% python3 -q
>>> import numpy as np
>>> np.set_printoptions(suppress=True, linewidth=100)
>>> rnd = lambda a: np.round(a, 2) + 0
>>> E = np.load("arr.npy")
>>> E
array([[2, 0, 2, 2, 0],
       [0, 2, 2, 1, 0],
       [0, 0, 2, 2, 2],
       [0, 0, 0, 0, 1],
       [0, 0, 0, 0, 2]])
>>> # null space of dimension 1
>>> vec = np.array([5, 2, 5, 0, 3])
>>> E @ np.ones(5)
array([6., 5., 6., 1., 2.])
>>> np.linalg.norm(E @ vec) <= np.linalg.norm(E, 2) * np.linalg.norm(vec) + 1e-9
np.True_
>>> E @ vec
array([20, 14, 16,  3,  6])
>>> (E * vec).sum(axis=1)
array([20, 14, 16,  3,  6])
>>> E @ (2 * vec)
array([40, 28, 32,  6, 12])
>>> E * vec
array([[10,  0, 10,  0,  0],
       [ 0,  4, 10,  0,  0],
       [ 0,  0, 10,  0,  6],
       [ 0,  0,  0,  0,  3],
       [ 0,  0,  0,  0,  6]])
>>> print(np.sign((E @ vec).round(6)))
[1 1 1 1 1]
>>> rng = np.random.default_rng(356158)
>>> idx = rng.permutation(5)
>>> idx
array([0, 3, 4, 2, 1])
>>> A2 = E[idx][:, idx]
>>> A2
array([[2, 2, 0, 2, 0],
       [0, 0, 1, 0, 0],
       [0, 0, 2, 0, 0],
       [0, 2, 2, 2, 0],
       [0, 1, 0, 2, 2]])
>>> rnd(np.linalg.det(A2)), rnd(np.linalg.det(E[idx]))
(np.float64(0.0), np.float64(0.0))
>>> np.diag(A2)
array([2, 0, 2, 2, 2])
>>> np.trace(A2)
np.int64(8)
>>> rnd(np.sort(np.abs(np.linalg.eigvals(A2))))
array([0., 2., 2., 2., 2.])
>>> left, sv, vt = np.linalg.svd(E)
>>> vecs = vt[:(sv > 1e-8).sum()]
>>> vec = E[3] + -2 * E[2] + rng.integers(2) * np.eye(5)[2]
>>> print(vec)
[ 0.  0. -4. -4. -3.]
>>> np.linalg.matrix_rank(np.vstack([E, vec]))
np.int64(4)
>>> rnd(np.linalg.norm(vec - vecs.T @ vecs @ vec))
np.float64(0.0)
>>> A2 = np.array([[2, -1], [-2, 2], [-2, 0], [0, -1], [-2, 2]])
>>> A2.T @ E.T
array([[ 0, -8, -8, -2, -4],
       [-4,  3,  2,  2,  4]])
>>> A2 @ E
Traceback (most recent call last):
  File "<python-input-31>", line 1, in <module>
    A2 @ E
    ~~~^~~
ValueError: matmul: Input operand 1 has a mismatch in its core dimension 0, with gufunc signature (n?,k),(k,m?)->(n?,m?) (size 5 is different from 2)
>>> np.einsum("ij,ij->i", E, E)
array([12,  9, 12,  1,  4])
>>> np.einsum("ik,kj->ji", E, A2)
array([[ 0, -8, -8, -2, -4],
       [-4,  3,  2,  2,  4]])
>>> np.linalg.matrix_rank(np.vstack([E, A2.T]))
np.int64(5)
>>> np.linalg.matrix_rank(E @ A2)
np.int64(2)
>>> np.einsum("ik,kj->ij", E, A2)
array([[ 0, -4],
       [-8,  3],
       [-8,  2],
       [-2,  2],
       [-4,  4]])
>>> np.einsum("ij->j", E)
array([2, 2, 6, 5, 5])
>>> E @ A2
array([[ 0, -4],
       [-8,  3],
       [-8,  2],
       [-2,  2],
       [-4,  4]])
>>> F = np.arange(60).reshape(5, 12) + 5
>>> F
array([[ 5,  6,  7,  8,  9, 10, 11, 12, 13, 14, 15, 16],
       [17, 18, 19, 20, 21, 22, 23, 24, 25, 26, 27, 28],
       [29, 30, 31, 32, 33, 34, 35, 36, 37, 38, 39, 40],
       [41, 42, 43, 44, 45, 46, 47, 48, 49, 50, 51, 52],
       [53, 54, 55, 56, 57, 58, 59, 60, 61, 62, 63, 64]])
>>> np.linalg.cond(F) > 100
np.True_
>>> np.linalg.matrix_rank(F, rtol=0.1)
np.int64(1)
>>> r0, v = F[3], F[2]
>>> r0 @ v
np.int64(19394)
>>> pr = (r0 @ v) / (r0 @ r0) * r0
>>> np.linalg.matrix_rank(np.outer(r0, v))
np.int64(1)
>>> rnd(pr)
array([30.48, 31.22, 31.96, 32.71, 33.45, 34.19, 34.94, 35.68, 36.42, 37.17, 37.91, 38.65])
>>> rnd(v - pr)
array([-1.48, -1.22, -0.96, -0.71, -0.45, -0.19,  0.06,  0.32,  0.58,  0.83,  1.09,  1.35])
>>> rnd(np.linalg.norm(r0 + v) ** 2 + np.linalg.norm(r0 - v) ** 2)
np.float64(81032.0)
>>> np.outer(r0, v)
array([[1189, 1230, 1271, 1312, 1353, 1394, 1435, 1476, 1517, 1558, 1599, 1640],
       [1218, 1260, 1302, 1344, 1386, 1428, 1470, 1512, 1554, 1596, 1638, 1680],
       [1247, 1290, 1333, 1376, 1419, 1462, 1505, 1548, 1591, 1634, 1677, 1720],
       [1276, 1320, 1364, 1408, 1452, 1496, 1540, 1584, 1628, 1672, 1716, 1760],
       [1305, 1350, 1395, 1440, 1485, 1530, 1575, 1620, 1665, 1710, 1755, 1800],
       [1334, 1380, 1426, 1472, 1518, 1564, 1610, 1656, 1702, 1748, 1794, 1840],
       [1363, 1410, 1457, 1504, 1551, 1598, 1645, 1692, 1739, 1786, 1833, 1880],
       [1392, 1440, 1488, 1536, 1584, 1632, 1680, 1728, 1776, 1824, 1872, 1920],
       [1421, 1470, 1519, 1568, 1617, 1666, 1715, 1764, 1813, 1862, 1911, 1960],
       [1450, 1500, 1550, 1600, 1650, 1700, 1750, 1800, 1850, 1900, 1950, 2000],
       [1479, 1530, 1581, 1632, 1683, 1734, 1785, 1836, 1887, 1938, 1989, 2040],
       [1508, 1560, 1612, 1664, 1716, 1768, 1820, 1872, 1924, 1976, 2028, 2080]])
>>> left, sv, vt = np.linalg.svd(F)
>>> np.argmax(sv[:-1] / (sv[1:] + 1e-6)) + 1
np.int64(2)
>>> A2 = left[:, :2] @ np.diag(sv[:2]) @ vt[:2]
>>> print(np.linalg.matrix_rank(A2))
2
>>> rnd(np.abs(F - A2).max())
np.float64(0.0)
>>> rnd(A2)
array([[ 5.,  6.,  7.,  8.,  9., 10., 11., 12., 13., 14., 15., 16.],
       [17., 18., 19., 20., 21., 22., 23., 24., 25., 26., 27., 28.],
       [29., 30., 31., 32., 33., 34., 35., 36., 37., 38., 39., 40.],
       [41., 42., 43., 44., 45., 46., 47., 48., 49., 50., 51., 52.],
       [53., 54., 55., 56., 57., 58., 59., 60., 61., 62., 63., 64.]])
>>> rnd(np.linalg.norm(F - A2) / np.linalg.norm(F))
np.float64(0.0)
>>> rnd(np.linalg.norm(F - A2, 2)), rnd(sv[2])
(np.float64(0.0), np.float64(0.0))
>>> q, _ = np.linalg.qr(np.array([[-0.3, 0.4, 0.4, -1.8, -1.2, -1.5, 0.4, 0.2],
...     [0.0, 0.4, -1.1, -0.7, -0.3, 2.4, -0.1, -0.7],
...     [-0.7, -0.3, 0.7, 0.4, 0.3, -0.3, 1.3, -2.3],
...     [-0.3, 0.0, -1.1, -1.5, -0.9, 0.1, 0.1, -0.1],
...     [1.0, 0.1, -1.5, -0.1, -1.0, -0.4, 0.6, 0.4],
...     [-0.4, 0.9, -0.1, -0.5, 0.5, -1.5, 0.4, -2.3],
...     [-0.2, -2.6, -1.0, 0.7, 0.7, -1.0, -0.8, 0.6],
...     [1.5, 0.7, 0.8, 0.1, 0.7, 1.6, -1.1, -0.8]]))
>>> ev = np.array([-3, 6, 9, 1, 2, 1, -3, 5])
>>> J = q @ np.diag(ev) @ q.T
>>> rnd(J)
array([[ 1.86,  0.5 , -0.38, -1.63, -0.03,  0.08, -0.73,  0.42],
       [ 0.5 ,  4.02, -1.79,  0.45,  1.91,  1.29,  0.08, -1.56],
       [-0.38, -1.79, -1.94, -1.2 , -1.7 , -1.25, -0.49,  0.91],
       [-1.63,  0.45, -1.2 ,  4.76,  1.95,  0.39, -0.34, -0.57],
       [-0.03,  1.91, -1.7 ,  1.95,  2.11,  0.63,  0.77, -3.54],
       [ 0.08,  1.29, -1.25,  0.39,  0.63,  2.16, -1.34,  0.29],
       [-0.73,  0.08, -0.49, -0.34,  0.77, -1.34,  5.23, -0.22],
       [ 0.42, -1.56,  0.91, -0.57, -3.54,  0.29, -0.22, -0.2 ]])
>>> A2 = np.array([[1, 0], [0, 1], [2, 2], [2, 1], [2, 2], [1, 1], [1, 0], [2, 2]])
>>> np.linalg.matrix_rank(np.vstack([J, A2.T]))
np.int64(8)
>>> rnd(np.einsum("ij->j", J))
array([ 0.09,  4.91, -7.83,  3.8 ,  2.1 ,  2.24,  2.95, -4.48])
>>> print(np.vstack([J, A2.T]).shape)
(10, 8)
>>> A2 = np.linalg.invert(J)
Traceback (most recent call last):
  File "<python-input-67>", line 1, in <module>
    A2 = np.linalg.invert(J)
         ^^^^^^^^^^^^^^^^
AttributeError: module 'numpy.linalg' has no attribute 'invert'
>>> A2 = np.linalg.inv(J)
>>> rnd(np.linalg.slogdet(J)[0])
np.float64(1.0)
>>> np.allclose(A2, J.T)
False
>>> left, sv, vt = np.linalg.svd(E)
>>> rnd(sv)
array([5.  , 2.8 , 2.08, 0.92, 0.  ])
>>> A2 = left[:, :4] @ np.diag(sv[:4]) @ vt[:4]
>>> rnd(A2)
array([[2., 0., 2., 2., 0.],
       [0., 2., 2., 1., 0.],
       [0., 0., 2., 2., 2.],
       [0., 0., 0., 0., 1.],
       [0., 0., 0., 0., 2.]])
>>> np.linalg.matrix_rank(A2)
np.int64(4)
>>> rnd(J[4] @ J[1])
np.float64(21.99)
>>> rnd(np.linalg.norm(J, axis=1))
array([2.69, 5.25, 3.75, 5.6 , 5.32, 3.21, 5.54, 4.06])
>>> arr = np.load("data.npy")
>>> print(arr)
[[1.   0.5  0.25 0.12 0.06 0.03 0.02 0.01 0.   0.   0.  ]
 [0.5  1.   0.5  0.25 0.12 0.06 0.03 0.02 0.01 0.   0.  ]
 [0.25 0.5  1.   0.5  0.25 0.12 0.06 0.03 0.02 0.01 0.  ]
 [0.12 0.25 0.5  1.   0.5  0.25 0.12 0.06 0.03 0.02 0.01]
 [0.06 0.12 0.25 0.5  1.   0.5  0.25 0.12 0.06 0.03 0.02]
 [0.03 0.06 0.12 0.25 0.5  1.   0.5  0.25 0.12 0.06 0.03]
 [0.02 0.03 0.06 0.12 0.25 0.5  1.   0.5  0.25 0.12 0.06]
 [0.01 0.02 0.03 0.06 0.12 0.25 0.5  1.   0.5  0.25 0.12]
 [0.   0.01 0.02 0.03 0.06 0.12 0.25 0.5  1.   0.5  0.25]
 [0.   0.   0.01 0.02 0.03 0.06 0.12 0.25 0.5  1.   0.5 ]
 [0.   0.   0.   0.01 0.02 0.03 0.06 0.12 0.25 0.5  1.  ]]
>>> # equal to its transpose
>>> rnd(np.linalg.det(arr))
np.float64(0.06)
>>> np.allclose(arr @ arr.T, arr.T @ arr)
True
>>> assert arr == arr.T
Traceback (most recent call last):
  File "<python-input-83>", line 1, in <module>
    assert arr == arr.T
           ^^^^^^^^^^^^
ValueError: The truth value of an array with more than one element is ambiguous. Use a.any() or a.all()
>>> rnd(np.abs(np.linalg.eigvals(arr)).max())
np.float64(2.71)
>>> (arr + arr.T) / 2
array([[1.  , 0.5 , 0.25, 0.12, 0.06, 0.03, 0.02, 0.01, 0.  , 0.  , 0.  ],
       [0.5 , 1.  , 0.5 , 0.25, 0.12, 0.06, 0.03, 0.02, 0.01, 0.  , 0.  ],
       [0.25, 0.5 , 1.  , 0.5 , 0.25, 0.12, 0.06, 0.03, 0.02, 0.01, 0.  ],
       [0.12, 0.25, 0.5 , 1.  , 0.5 , 0.25, 0.12, 0.06, 0.03, 0.02, 0.01],
       [0.06, 0.12, 0.25, 0.5 , 1.  , 0.5 , 0.25, 0.12, 0.06, 0.03, 0.02],
       [0.03, 0.06, 0.12, 0.25, 0.5 , 1.  , 0.5 , 0.25, 0.12, 0.06, 0.03],
       [0.02, 0.03, 0.06, 0.12, 0.25, 0.5 , 1.  , 0.5 , 0.25, 0.12, 0.06],
       [0.01, 0.02, 0.03, 0.06, 0.12, 0.25, 0.5 , 1.  , 0.5 , 0.25, 0.12],
       [0.  , 0.01, 0.02, 0.03, 0.06, 0.12, 0.25, 0.5 , 1.  , 0.5 , 0.25],
       [0.  , 0.  , 0.01, 0.02, 0.03, 0.06, 0.12, 0.25, 0.5 , 1.  , 0.5 ],
       [0.  , 0.  , 0.  , 0.01, 0.02, 0.03, 0.06, 0.12, 0.25, 0.5 , 1.  ]])
>>> np.trace(arr)
np.float64(11.0)
>>> idx = rng.permutation(11)
>>> idx
array([ 8,  0, 10,  4,  5,  6,  7,  1,  9,  2,  3])
>>> A2 = arr[idx][:, idx]
>>> A2
array([[1.  , 0.  , 0.25, 0.06, 0.12, 0.25, 0.5 , 0.01, 0.5 , 0.02, 0.03],
       [0.  , 1.  , 0.  , 0.06, 0.03, 0.02, 0.01, 0.5 , 0.  , 0.25, 0.12],
       [0.25, 0.  , 1.  , 0.02, 0.03, 0.06, 0.12, 0.  , 0.5 , 0.  , 0.01],
       [0.06, 0.06, 0.02, 1.  , 0.5 , 0.25, 0.12, 0.12, 0.03, 0.25, 0.5 ],
       [0.12, 0.03, 0.03, 0.5 , 1.  , 0.5 , 0.25, 0.06, 0.06, 0.12, 0.25],
       [0.25, 0.02, 0.06, 0.25, 0.5 , 1.  , 0.5 , 0.03, 0.12, 0.06, 0.12],
       [0.5 , 0.01, 0.12, 0.12, 0.25, 0.5 , 1.  , 0.02, 0.25, 0.03, 0.06],
       [0.01, 0.5 , 0.  , 0.12, 0.06, 0.03, 0.02, 1.  , 0.  , 0.5 , 0.25],
       [0.5 , 0.  , 0.5 , 0.03, 0.06, 0.12, 0.25, 0.  , 1.  , 0.01, 0.02],
       [0.02, 0.25, 0.  , 0.25, 0.12, 0.06, 0.03, 0.5 , 0.01, 1.  , 0.5 ],
       [0.03, 0.12, 0.01, 0.5 , 0.25, 0.12, 0.06, 0.25, 0.02, 0.5 , 1.  ]])
>>> np.trace(A2)
np.float64(11.0)
>>> print(rnd(np.sort(np.abs(np.linalg.eigvals(A2)))))
[0.35 0.36 0.38 0.44 0.52 0.63 0.83 1.12 1.54 2.12 2.71]
